% ipython --no-banner

In [1]: import numpy as np

In [2]: np.set_printoptions(precision=2, suppress=True, linewidth=100, floatmode="fixed")

In [3]: def tidy(a):
   ...:     return np.round(a, 2) + 0
   ...: 

In [4]: W0 = np.loadtxt("a.csv", delimiter=",")

In [5]: print(W0)
[[-1.00  0.00  0.00  0.00  4.00  0.00  0.00  0.00  0.00  0.00  0.00  0.00  7.00]
 [ 0.00  0.00  0.00 -7.00  0.00  0.00  0.00  0.00  0.00  0.00  4.00 -4.00  0.00]
 [ 3.00  0.00  5.00  0.00  0.00  0.00  0.00 -7.00  0.00  0.00  3.00  0.00  8.00]
 [ 0.00  0.00  0.00  0.00  0.00  0.00  0.00  0.00  0.00 -7.00  0.00  0.00  0.00]
 [ 0.00 -5.00 -4.00  0.00  0.00  0.00  0.00  0.00  6.00  0.00  1.00  0.00  0.00]]

In [6]: # column 6 repeats column 5

In [7]: th = np.radians(120)

In [8]: r_ = np.eye(13)

In [9]: r_[0, 0] = r_[2, 2] = np.cos(th)

In [10]: r_[0, 2], r_[2, 0] = -np.sin(th), np.sin(th)

In [11]: Y = W0 @ r_.T

In [12]: print(np.allclose(np.linalg.norm(W0, axis=1), np.linalg.norm(Y, axis=1)))
True

In [13]: tidy(np.linalg.det(r_)), np.trace(r_)
Out[13]: (np.float64(1.0), np.float64(10.0))

In [14]: Y = W0 / np.sqrt((W0 ** 2).mean(axis=1, keepdims=True))

In [15]: np.linalg.matrix_rank(W0 - W0.mean(axis=1, keepdims=True))
Out[15]: np.int64(5)

In [16]: print(tidy(Y[1]))
[ 0.00  0.00  0.00 -2.80  0.00  0.00  0.00  0.00  0.00  0.00  1.60 -1.60  0.00]

In [17]: feats = np.array([[0, -2, -7, -3, -6, -9, -1, 2],
    ...:     [2, 0, 0, -4, 4, 0, -5, 2],
    ...:     [7, 0, 0, 4, -5, 4, 3, -1],
    ...:     [3, 4, -4, 0, 1, 5, 0, -7],
    ...:     [6, -4, 5, -1, 0, -3, -3, 9],
    ...:     [9, 0, -4, -5, 3, 0, -6, -2],
    ...:     [1, 5, -3, 0, 3, 6, 0, 0],
    ...:     [-2, -2, 1, 7, -9, 2, 0, 0]])

In [18]: # skew-symmetric

In [19]: x = np.array([1, 2, 3, 2, 3, -2, 1, -2])

In [20]: target = feats @ x

In [21]: target
Out[21]: array([-36,  -3,  -3,   6,  -4,  -6,  -1, -20])

In [22]: tidy(np.linalg.solve(feats, target + feats[:, 0]))
Out[22]: array([ 2.00,  2.00,  3.00,  2.00,  3.00, -2.00,  1.00, -2.00])

In [23]: tidy(np.linalg.solve(feats.T, feats[3]))
Out[23]: array([0.00, 0.00, 0.00, 1.00, 0.00, 0.00, 0.00, 0.00])

In [24]: tidy(np.linalg.solve(feats, feats[:, 1]))
Out[24]: array([0.00, 1.00, 0.00, 0.00, 0.00, 0.00, 0.00, 0.00])

In [25]: tidy(np.linalg.solve(feats, 2 * target))
Out[25]: array([ 2.00,  4.00,  6.00,  4.00,  6.00, -4.00,  2.00, -4.00])
